$ python3 -q
>>> import numpy as np
>>> np.set_printoptions(precision=2, suppress=True, linewidth=160)
>>> def rd(a):
...     return np.round(a, 2) + 0
... 
>>> J = np.load("x.npy")
>>> J
array([[ 0,  2,  0,  0,  2, -1, -2,  1],
       [ 1,  0,  2,  0,  0,  2, -1, -2],
       [-2,  1,  0,  2,  0,  0,  2, -1],
       [-1, -2,  1,  0,  2,  0,  0,  2],
       [ 2, -1, -2,  1,  0,  2,  0,  0],
       [ 0,  2, -1, -2,  1,  0,  2,  0],
       [ 0,  0,  2, -1, -2,  1,  0,  2],
       [ 2,  0,  0,  2, -1, -2,  1,  0]])
>>> x = np.array([-2, 2, -1, 0, 2, 0, 1, -1])
>>> rhs = J @ x
>>> c, lr = np.zeros(8), 1 / np.linalg.norm(J, 2) ** 2
>>> for i in range(40):
...     c -= lr * J.T @ (J @ c - rhs)
...     if i % 10 == 0: print(i, round(np.linalg.norm(J @ c - rhs), 2))
... 
0 3.48
10 0.13
20 0.02
30 0.0
>>> rd(c)
array([-2.,  2., -1.,  0.,  2.,  0.,  1., -1.])
>>> (J @ J)[0]
array([ 8, -4, -3,  8,  2,  4, -3, -8])
>>> J @ np.ones(8)
array([2., 2., 2., 2., 2., 2., 2., 2.])
>>> print(np.allclose(J @ J.T, J.T @ J))
True
>>> x = np.array([8, 7, 1, 8, -9, -3, -3, -7])
>>> rhs = J @ x
>>> rhs
array([ -2,  21,   8, -53,   9, -18,  -5,  44])
>>> print(rd(np.linalg.solve(J, 2 * rhs)))
[ 16.  14.   2.  16. -18.  -6.  -6. -14.]
>>> print(rd(np.linalg.solve(J, rhs + J[:, 7])))
[ 8.  7.  1.  8. -9. -3. -3. -6.]
>>> rd(np.linalg.solve(J, rhs))
array([ 8.,  7.,  1.,  8., -9., -3., -3., -7.])
>>> feats = np.load("out2.npy")
>>> feats
array([[ 2, -1, -2,  0,  4,  0, -1],
       [-1, -4, -5, -3,  1, -3, -4],
       [ 0, -3, -4, -2,  2, -2, -3],
       [ 2, -1, -2,  0,  4,  0, -1],
       [ 4,  1,  0,  2,  6,  2,  1]])
>>> Uu, sv = np.linalg.svd(J)
Traceback (most recent call last):
  File "<python-input-21>", line 1, in <module>
    Uu, sv = np.linalg.svd(J)
    ^^^^^^
ValueError: too many values to unpack (expected 2)
>>> Uu, sv, Vt = np.linalg.svd(J, full_matrices=False)
>>> np.allclose(Uu * sv @ Vt, J)
True
>>> print(rd(np.sqrt((sv ** 2).sum())), rd(np.linalg.norm(J)))
10.58 10.58
>>> rd(Vt @ Vt.T)
array([[1., 0., 0., 0., 0., 0., 0., 0.],
       [0., 1., 0., 0., 0., 0., 0., 0.],
       [0., 0., 1., 0., 0., 0., 0., 0.],
       [0., 0., 0., 1., 0., 0., 0., 0.],
       [0., 0., 0., 0., 1., 0., 0., 0.],
       [0., 0., 0., 0., 0., 1., 0., 0.],
       [0., 0., 0., 0., 0., 0., 1., 0.],
       [0., 0., 0., 0., 0., 0., 0., 1.]])
>>> K = np.load("data.npy")
>>> K
array([[ -9.05,  -7.07,   1.86, -15.85,  -3.65],
       [  1.3 , -11.28,  -4.33,  12.03,  10.36],
       [ -2.77, -16.17,  -3.53, -10.33,   3.44],
       [ 10.8 ,   6.48,  -3.8 ,   4.54, -14.37],
       [ -6.93, -16.27,   8.08,  -3.83,  -2.68],
       [ -5.  ,   0.  ,  18.38,   5.87,   1.65],
       [ -9.58,  -1.62,  -6.22,  16.33,  -0.59],
       [  9.34,  -6.91,  13.89,  -5.16,  -6.75],
       [ -3.85,  -1.81,  -1.91, -12.42,  14.96],
       [ -1.15, -12.21, -14.65,  -1.82,  -5.64],
       [  8.6 , -12.84,  -8.65,  -8.17,   4.43],
       [  3.4 ,   2.05,   4.11,  -4.3 ,  18.68]])
>>> A2 = np.array([[3, 0, -3], [0, -3, 3], [2, 0, 3], [2, 3, 0], [1, 0, -2]])
>>> np.linalg.matrix_rank(K @ A2)
np.int64(3)
>>> rd(np.einsum("ij->j", K))
array([ -4.89, -77.65,   3.23, -23.11,  19.84])
>>> M = np.load("layer0.npy")
>>> M
array([[ 0.41, -1.29, -1.13, -1.99,  1.05,  1.71, -1.02],
       [-1.48, -1.09, -0.5 , -1.16,  0.94,  2.65, -1.55],
       [-3.91, -0.2 ,  1.46,  1.36,  2.88,  2.33,  4.26],
       [ 2.56, -2.85, -1.37, -2.42,  2.34, -1.96,  1.42],
       [ 2.22, -1.09, -1.76, -2.28, -1.66, -0.11, -5.29]])
>>> print(rd(np.linalg.norm(M, 2) / np.linalg.norm(M)))
0.77
>>> np.linalg.matrix_rank(M, rtol=0.1)
np.int64(3)
>>> print(np.linalg.cond(M) > 100)
True
